$ python -q
>>> import numpy as np
>>> import numpy.linalg as la
>>> np.set_printoptions(precision=1, suppress=True, linewidth=120, floatmode="fixed")
>>> mat = np.load("arr.npy")
>>> mat
array([[ 0.8, -0.6],
       [ 0.6,  0.8]])
>>> rng = np.random.default_rng(435)
>>> lab = rng.permutation(2)
>>> lab
array([0, 1])
>>> Y = mat[lab][:, lab]
>>> np.allclose(Y, mat)
True
>>> np.diag(Y)
array([0.8, 0.8])
>>> round(float(la.det(Y)), 1), np.round(la.det(mat[lab]), 1)
(1.0, np.float64(1.0))
>>> f = np.array([4, 1])
>>> Y = mat + np.outer(f, np.eye(2)[1])
>>> la.matrix_rank(Y - mat)
np.int64(1)
>>> Y
array([[0.8, 3.4],
       [0.6, 1.8]])
>>> la.matrix_rank(la.inv(Y) - la.inv(mat), tol=1e-8)
np.int64(1)
>>> x = np.array([9, 8])
>>> mat @ (2 * x)
array([ 4.8, 23.6])
>>> mat * x
array([[ 7.2, -4.8],
       [ 5.4,  6.4]])
>>> mat @ x
array([ 2.4, 11.8])
>>> np.sign((mat @ x).round(6))
array([1.0, 1.0])
>>> la.norm(mat, axis=0)
array([1.0, 1.0])
>>> feats = np.loadtxt("out12.csv", delimiter=",")
>>> feats
array([[ 5.0,  6.0,  5.0,  6.0],
       [ 9.0, -4.0,  9.0, -4.0],
       [ 5.0,  6.0,  5.0,  6.0],
       [ 9.0, -4.0,  9.0, -4.0]])
>>> round(float(la.norm(feats, 2) / la.norm(feats)), 1)
0.8
>>> left, s, VT = la.svd(feats)
>>> V = VT[:(s > 1e-8).sum()]
>>> x = feats[3] + 5 * feats[0] + rng.integers(2) * np.eye(4)[3]
>>> x
array([34.0, 26.0, 34.0, 27.0])
>>> np.allclose(V.T @ V @ x, x)
False
>>> W2 = np.array([[-3, 4, 1, -3], [5, 2, 5, 0], [-4, -4, 4, 4], [2, -2, 2, -4]])
>>> J = (rng.random((18, 4)) < 0.25) @ W2
>>> J
array([[ 5,  2,  5,  0],
       [ 0,  0,  0,  0],
       [ 1, -2,  9,  4],
       [-7,  0,  5,  1],
       [ 5,  2,  5,  0],
       [-4, -4,  4,  4],
       [ 2, -2,  2, -4],
       [ 5,  2,  5,  0],
       [-1,  2,  3, -7],
       [ 0,  0,  0,  0],
       [ 1, -2,  9,  4],
       [ 5,  2,  5,  0],
       [ 0,  0,  0,  0],
       [ 5,  2,  5,  0],
       [ 0,  0,  0,  0],
       [-7,  0,  5,  1],
       [ 2, -2,  2, -4],
       [ 7,  0,  7, -4]])
>>> f, r1 = mat[0], mat[1]
>>> f @ r1
np.float64(0.0)
>>> p = (f @ r1) / (f @ f) * f
>>> np.outer(f, r1)
array([[ 0.5,  0.6],
       [-0.4, -0.5]])
>>> C2 = np.cov(J, rowvar=False)
>>> np.polyfit(J[:, 0], J[:, 3], 1)
array([-0.2, -0.1])
>>> J.std(axis=0)
array([3.9, 1.8, 2.8, 2.8])
>>> round(float(np.corrcoef(J[:, 0], J[:, 3])[0, 1]), 1)
-0.3
>>> np.median(J, axis=0)
array([1.0, 0.0, 5.0, 0.0])
>>> C2
array([[16.4,  3.1,  2.1, -3.2],
       [ 3.1,  3.3, -0.2, -1.8],
       [ 2.1, -0.2,  8.2,  3.1],
       [-3.2, -1.8,  3.1,  8.6]])
>>> np.round(np.corrcoef(J.T), 1) + 0
array([[ 1.0,  0.4,  0.2, -0.3],
       [ 0.4,  1.0,  0.0, -0.3],
       [ 0.2,  0.0,  1.0,  0.4],
       [-0.3, -0.3,  0.4,  1.0]])
